$ python -q
>>> import numpy as np
>>> np.set_printoptions(precision=1, suppress=True, linewidth=200, legacy="1.25")
>>> tidy = lambda a: np.round(a, 1) + 0
>>> M = np.load("case5.npy")
>>> M
array([[ 3,  1,  3,  1, -3,  0],
       [-3,  0, -1,  0,  3,  3],
       [ 0,  1,  1,  0,  1,  0],
       [ 2, -3,  2,  2,  3,  3],
       [ 2, -1,  1,  1, -1, -1],
       [-1, -2,  3, -1, -1, -3]])
>>> f = np.array([5, 6, 5, 2, 8, 5])
>>> Y = M + np.outer(f, np.eye(6)[5])
>>> Y
array([[ 3.,  1.,  3.,  1., -3.,  5.],
       [-3.,  0., -1.,  0.,  3.,  9.],
       [ 0.,  1.,  1.,  0.,  1.,  5.],
       [ 2., -3.,  2.,  2.,  3.,  5.],
       [ 2., -1.,  1.,  1., -1.,  7.],
       [-1., -2.,  3., -1., -1.,  2.]])
>>> tidy(np.linalg.det(Y) / np.linalg.det(M)), tidy(1 + np.linalg.solve(M, f)[5])
(-4.3, -4.3)
>>> np.linalg.matrix_rank(Y - M)
1
>>> t = np.radians(45)
>>> r_ = np.eye(6)
>>> r_[4, 4] = r_[3, 3] = np.cos(t)
>>> r_[4, 3], r_[3, 4] = -np.sin(t), np.sin(t)
>>> tidy(r_)
array([[ 1. ,  0. ,  0. ,  0. ,  0. ,  0. ],
       [ 0. ,  1. ,  0. ,  0. ,  0. ,  0. ],
       [ 0. ,  0. ,  1. ,  0. ,  0. ,  0. ],
       [ 0. ,  0. ,  0. ,  0.7,  0.7,  0. ],
       [ 0. ,  0. ,  0. , -0.7,  0.7,  0. ],
       [ 0. ,  0. ,  0. ,  0. ,  0. ,  1. ]])
>>> Y = M @ r_.T
>>> np.allclose(np.linalg.norm(M, axis=1), np.linalg.norm(Y, axis=1))
True
>>> tidy(np.linalg.det(r_)), tidy(np.trace(r_))
(1.0, 5.4)
>>> Y = M[0, 0] * M[1:] - np.outer(M[1:, 0], M[0])
>>> Y
array([[  0,   3,   6,   3,   0,   9],
       [  0,   3,   3,   0,   3,   0],
       [  0, -11,   0,   4,  15,   9],
       [  0,  -5,  -3,   1,   3,  -3],
       [  0,  -5,  12,  -2,  -6,  -9]])
>>> np.linalg.matrix_rank(Y), np.linalg.matrix_rank(M)
(5, 6)
>>> np.flatnonzero(~Y.round(6).any(axis=1))
array([], dtype=int64)
>>> def softmax(z):
...     e = np.exp(z - z.max(axis=-1, keepdims=True))
...     return e / e.sum(axis=-1, keepdims=True)
... 
>>> tidy(softmax(10 * M[1]))
array([0. , 0. , 0. , 0. , 0.5, 0.5])
>>> tidy(softmax(M[1]))
array([0. , 0. , 0. , 0. , 0.5, 0.5])
>>> att = M @ M.T / np.sqrt(6)
>>> softmax(att).round(6).argmax(axis=1)
array([0, 1, 2, 3, 0, 5])
>>> tidy(softmax(att)[1] @ M)
array([-3.,  0., -1.,  0.,  3.,  3.])
>>> tidy(softmax(att))
array([[1. , 0. , 0. , 0. , 0. , 0. ],
       [0. , 1. , 0. , 0. , 0. , 0. ],
       [0.1, 0.2, 0.3, 0.2, 0.1, 0.1],
       [0. , 0. , 0. , 1. , 0. , 0. ],
       [0.7, 0. , 0. , 0. , 0.2, 0.1],
       [0. , 0. , 0. , 0. , 0. , 1. ]])
>>> tidy(softmax(att + np.triu(np.full(att.shape, -np.inf), 1)))
array([[1. , 0. , 0. , 0. , 0. , 0. ],
       [0. , 1. , 0. , 0. , 0. , 0. ],
       [0.2, 0.3, 0.5, 0. , 0. , 0. ],
       [0. , 0. , 0. , 1. , 0. , 0. ],
       [0.7, 0. , 0. , 0. , 0.2, 0. ],
       [0. , 0. , 0. , 0. , 0. , 1. ]])
>>> feats = np.array([[0.9, -1.1, 8.0, -0.2, -1.6, 0.8, 0.6, -1.5],
...     [0.2, -1.1, 7.0, -0.1, 1.6, 0.3, -1.0, 0.1],
...     [1.4, -3.1, 4.0, 0.3, -0.2, 0.3, 0.5, -0.2],
...     [0.2, -0.1, -2.0, 1.8, -1.8, -1.4, 0.0, 1.5],
...     [-0.9, 0.6, -12.0, 1.8, -1.0, -2.5, -0.2, 2.0],
...     [-0.8, -0.3, 1.0, -2.9, -0.9, 1.3, 2.1, -0.7],
...     [-0.2, 1.6, -12.0, 2.6, -1.7, 0.1, -1.5, 0.9]])
>>> feats
array([[  0.9,  -1.1,   8. ,  -0.2,  -1.6,   0.8,   0.6,  -1.5],
       [  0.2,  -1.1,   7. ,  -0.1,   1.6,   0.3,  -1. ,   0.1],
       [  1.4,  -3.1,   4. ,   0.3,  -0.2,   0.3,   0.5,  -0.2],
       [  0.2,  -0.1,  -2. ,   1.8,  -1.8,  -1.4,   0. ,   1.5],
       [ -0.9,   0.6, -12. ,   1.8,  -1. ,  -2.5,  -0.2,   2. ],
       [ -0.8,  -0.3,   1. ,  -2.9,  -0.9,   1.3,   2.1,  -0.7],
       [ -0.2,   1.6, -12. ,   2.6,  -1.7,   0.1,  -1.5,   0.9]])
>>> # column 2 is much longer than the rest
>>> f = np.array([-3, 3])
>>> tidy(np.correlate(feats[3], feats[6], "full"))
array([  0.2,  -0.4,  -1.6,   4.3,  -3.8,   2.4,  -4.8,  32.8, -29.3,  21.4,  11. ,   2. , -17.7,   2.4,  -0.3])
>>> tidy(np.convolve(feats[3], f))
array([ -0.6,   0.9,   5.7, -11.4,  10.8,  -1.2,  -4.2,  -4.5,   4.5])
>>> tidy(np.polyval(f, feats[3]))
array([ 2.4,  3.3,  9. , -2.4,  8.4,  7.2,  3. , -1.5])
>>> tidy(np.cross(feats[3, :3], feats[6, :3]))
array([4.4, 2.8, 0.3])
>>> W0 = np.loadtxt("dump.csv", delimiter=",")
>>> W0
array([[0., 0., 0., 0., 0.],
       [0., 0., 0., 2., 0.],
       [0., 0., 0., 0., 0.],
       [0., 2., 0., 0., 0.],
       [0., 0., 0., 0., 0.]])
>>> tidy(np.linalg.pinv(W0))
array([[0. , 0. , 0. , 0. , 0. ],
       [0. , 0. , 0. , 0.5, 0. ],
       [0. , 0. , 0. , 0. , 0. ],
       [0. , 0.5, 0. , 0. , 0. ],
       [0. , 0. , 0. , 0. , 0. ]])
>>> W0.T @ W0
array([[0., 0., 0., 0., 0.],
       [0., 4., 0., 0., 0.],
       [0., 0., 0., 0., 0.],
       [0., 0., 0., 4., 0.],
       [0., 0., 0., 0., 0.]])
>>> W0[:, 4] @ W0[:, 1]
0.0
>>> tidy(np.linalg.norm(W0, axis=0))
array([0., 2., 0., 2., 0.])
>>> W0 @ W0.T
array([[0., 0., 0., 0., 0.],
       [0., 4., 0., 0., 0.],
       [0., 0., 0., 0., 0.],
       [0., 0., 0., 4., 0.],
       [0., 0., 0., 0., 0.]])
>>> [round(float(np.linalg.det(W0[:i, :i])), 2) + 0 for i in range(1, 6)]
[0.0, 0.0, 0.0, 0.0, 0.0]
>>> F = np.load("test12.npy")
>>> tidy(F)
array([[ 0.6,  0.1,  0.2, -0.3, -0.3,  0.1,  0. ],
       [ 0.1,  1. ,  0. ,  0. ,  0.1,  0. ,  0. ],
       [ 0.2,  0. ,  0.4,  0.1, -0.1,  0.2, -0.4],
       [-0.3,  0. ,  0.1,  0.8, -0.2,  0. ,  0. ],
       [-0.3,  0.1, -0.1, -0.2,  0.6,  0.2, -0.2],
       [ 0.1,  0. ,  0.2,  0. ,  0.2,  0.9,  0.1],
       [ 0. ,  0. , -0.4,  0. , -0.2,  0.1,  0.8]])
>>> tidy(np.trace(np.linalg.pinv(F) @ F))
5.0
>>> tidy(F @ np.linalg.pinv(F) @ F)
array([[ 0.6,  0.1,  0.2, -0.3, -0.3,  0.1,  0. ],
       [ 0.1,  1. ,  0. ,  0. ,  0.1,  0. ,  0. ],
       [ 0.2,  0. ,  0.4,  0.1, -0.1,  0.2, -0.4],
       [-0.3,  0. ,  0.1,  0.8, -0.2,  0. ,  0. ],
       [-0.3,  0.1, -0.1, -0.2,  0.6,  0.2, -0.2],
       [ 0.1,  0. ,  0.2,  0. ,  0.2,  0.9,  0.1],
       [ 0. ,  0. , -0.4,  0. , -0.2,  0.1,  0.8]])
>>> np.unique(F.round(6), axis=0).shape
(7, 7)
>>> rng = np.random.default_rng(47372)
>>> Y = F + rng.integers(-2, 3, (7, 5)) @ rng.integers(-2, 3, (5, 7))
>>> tidy(Y)
array([[ -3.4,  -5.9,   0.2,  -0.3,   1.7,   0.1,   0. ],
       [ -1.9,  11. ,  -2. ,  -1. ,  -0.9,   3. ,   1. ],
       [ -2.8,  -5. ,   0.4,  -0.9,   1.9,  -0.8,  -3.4],
       [-18.3,  -6. ,  -5.9, -11.2,  -0.2,   2. , -10. ],
       [ -3.3,  -8.9,  -0.1,  -1.2,   1.6,  -0.8,  -0.2],
       [ -5.9,   0. ,  -7.8,  -9. ,   8.2,  -2.1,   0.1],
       [  4. ,   6. ,   1.6,   3. ,   1.8,  -0.9,  -3.2]])
>>> np.abs(Y - F).sum(axis=1)
array([12., 20., 15., 54., 15., 34., 22.])
>>> tidy(np.linalg.svd(Y - F, compute_uv=False))
array([29.5, 15.9, 10.8,  7.2,  3.2,  0. ,  0. ])
>>> np.linalg.matrix_rank(Y - F, tol=1e-8)
5
>>> J = np.load("data.npy")
>>> J
array([[  1,  -1,   1,  -1],
       [  1,   0,   0,   0],
       [  1,   1,   1,   1],
       [  1,   2,   4,   8],
       [  1,   3,   9,  27],
       [  1,   4,  16,  64],
       [  1,   5,  25, 125],
       [  1,   6,  36, 216]])
>>> Y = J / np.linalg.norm(J, axis=1, keepdims=True)
>>> cov = Y @ Y.T
>>> np.argwhere(np.triu(np.abs(cov) > 0.95, 1))
array([[3, 4],
       [3, 5],
       [4, 5],
       [4, 6],
       [4, 7],
       [5, 6],
       [5, 7],
       [6, 7]])
>>> tidy(cov[6])
array([-0.4,  0. ,  0.6,  0.9,  1. ,  1. ,  1. ,  1. ])
>>> K = np.load("w.npy")
>>> K
array([[-1, -1,  1, -2, -2,  2],
       [-1, -2, -2, -2, -4, -4],
       [ 1,  1, -2,  2,  2, -4],
       [ 2,  2, -2,  2,  2, -2],
       [ 2,  4,  4,  2,  4,  4],
       [-2, -2,  4, -2, -2,  4]])
>>> Y = np.linalg.invert(K)
Traceback (most recent call last):
  File "<python-input-65>", line 1, in <module>
    Y = np.linalg.invert(K)
        ^^^^^^^^^^^^^^^^
AttributeError: module 'numpy.linalg' has no attribute 'invert'
>>> Y = np.linalg.inv(K)
>>> tidy(np.linalg.slogdet(K)[0])
1.0
>>> tidy(np.linalg.cond(K))
174.1
>>> tidy(np.linalg.det(K) * np.linalg.det(Y))
1.0
